% python3 -q
>>> import numpy as np
>>> import numpy.linalg as la
>>> np.set_printoptions(precision=2, suppress=True, linewidth=120)
>>> E = np.load("sample9.npy")
>>> E
array([[ 0.,  0., -1., -2.],
       [ 0.,  0., -3.,  0.],
       [-1., -3.,  0.,  0.],
       [-2.,  0.,  0.,  0.]])
>>> la.matrix_power(E, 3)
array([[  0.,   0., -14., -10.],
       [  0.,   0., -30.,  -6.],
       [-14., -30.,   0.,   0.],
       [-10.,  -6.,   0.,   0.]])
>>> print(np.round(np.abs(la.eigvals(E)).max(), 2))
3.26
>>> np.round(np.poly(E), 2) + 0
array([  1.,   0., -14.,   0.,  36.])
>>> round(la.det(E[::-1]), 2)
np.float64(36.0)
>>> vals, vecs = la.eigh(E)
>>> vec = np.array([0, 2, 3, 2])
>>> (np.sign(vecs[:, -1].round(6)) == np.sign(vecs[0, -1].round(6))).astype(int)
array([1, 1, 0, 0])
>>> np.round(vecs * np.abs(vals) @ vecs.T, 2) + 0
array([[2.16, 0.59, 0.  , 0.  ],
       [0.59, 2.94, 0.  , 0.  ],
       [0.  , 0.  , 3.14, 0.39],
       [0.  , 0.  , 0.39, 1.96]])
>>> round(float(vec @ E @ vec / (vec @ vec)), 2), np.round(vals[0], 2), round(float(vals[-1]), 2)
(-2.12, np.float64(-3.26), 3.26)
>>> la.eigvalsh(E[1:, 1:])
array([-3.,  0.,  3.])
>>> data = np.load("block12.npy")
>>> data
array([[ 6, -2,  6, -2],
       [ 2,  6,  2,  6],
       [ 0,  0,  6, -2],
       [ 0,  0,  2,  6]])
>>> out = data / np.sqrt((data ** 2).mean(axis=1, keepdims=True))
>>> print(data - data.mean(axis=1, keepdims=True))
[[ 4. -4.  4. -4.]
 [-2.  2. -2.  2.]
 [-1. -1.  5. -3.]
 [-2. -2.  0.  4.]]
>>> la.matrix_rank(data - data.mean(axis=1, keepdims=True))
np.int64(3)
>>> r0, r1 = data[0], data[3]
>>> print(r0 @ r1)
0
>>> print(r0 @ r0)
80
>>> p = (r0 @ r1) / (r0 @ r0) * r0
>>> la.matrix_rank(np.outer(r0, r1))
np.int64(1)
>>> print(p)
[ 0. -0.  0. -0.]
>>> P = np.triu(np.array([[1, 2, 0, 0], [0, 0, 0, 1], [1, 2, 0, 0], [2, 2, 1, 0]]), 1) + np.eye(4)
>>> out = P @ data @ la.inv(P)
>>> round(float(la.det(out)), 2)
1600.0
>>> np.poly(out)
array([   1.,  -24.,  224., -960., 1600.])
>>> W0 = np.array([[-3.0, 1.0, 0.0], [0.0, -3.0, 1.0], [0.0, 0.0, -3.0]])
>>> out = np.array([[-1, 3, -3], [-3, -2, -1]])
>>> cent = np.kron(out, W0)
>>> np.round(la.norm(cent, 2), 2), round(la.norm(out, 2) * la.norm(W0, 2), 2)
(np.float64(16.32), np.float64(16.32))
>>> vals, vecs = la.eig(W0)
>>> print(W0 @ vecs[:, 0] - vals[0] * vecs[:, 0])
[0. 0. 0.]
>>> np.prod(vals)
np.float64(-27.0)
>>> np.sort(la.eigvals(la.inv(W0)))
array([-0.33, -0.33, -0.33])
>>> P = np.triu(np.array([[5, 3, 9], [4, 0, 6], [5, 9, 1]]), 1) + np.eye(3)
>>> out = P @ W0 @ la.inv(P)
>>> print(np.trace(out), np.trace(W0))
-9.0 -9.0
>>> P @ W0 - W0 @ P
array([[ 0.,  0., -3.],
       [ 0.,  0.,  0.],
       [ 0.,  0.,  0.]])
>>> M = np.array([[-3, 2, 2], [3, -2, -1], [-1, -3, -13]])
>>> M
array([[ -3,   2,   2],
       [  3,  -2,  -1],
       [ -1,  -3, -13]])
>>> r0 = np.array([3, 1, -3])
>>> np.cross(M[2, :3], M[0, :3])
array([ 20,  41, -11])
>>> print(np.correlate(M[2], M[0], "full"))
[ -2  -8 -29 -17  39]
>>> np.polyval(r0, M[2])
array([ -1,  21, 491])
>>> np.array([np.convolve(row, r0, "same") for row in M])
array([[  3,  17,  -4],
       [ -3, -14,   5],
       [-10, -39,  -4]])
>>> la.cond(M) > 100
np.False_
>>> la.matrix_rank(M, rtol=0.1)
np.int64(2)
>>> A = np.loadtxt("test1.csv", delimiter=",")
>>> A
array([[ 0., -3.,  3.,  3.,  2.],
       [ 0.,  0.,  2., -1.,  1.],
       [ 0.,  0.,  0.,  3.,  2.],
       [ 0.,  0.,  0.,  0.,  3.],
       [ 0.,  0.,  0.,  0.,  0.]])
>>> r = la.matrix_rank(A)
>>> print(r)
4
>>> null = la.svd(A)[2][r:].T
>>> null[:, 0] / null[np.abs(null[:, 0]).round(6).argmax(), 0]
array([1., 0., 0., 0., 0.])
>>> [int(la.matrix_rank(np.delete(A, i, axis=0))) for i in range(5)]
[3, 3, 3, 3, 4]
>>> [int(la.matrix_rank(A[:i])) for i in range(1, len(A) + 1)]
[1, 2, 3, 4, 4]
>>> U, sigma, Vt = la.svd(A)
>>> print(np.argmax(sigma[:-1] / (sigma[1:] + 1e-6)) + 1)
4
>>> out = U[:, :4] @ np.diag(sigma[:4]) @ Vt[:4]
>>> la.matrix_rank(out)
np.int64(4)
>>> round(float(np.abs(A - out).max()), 2)
0.0
>>> round(float(la.norm(A - out) / la.norm(A)), 2)
0.0
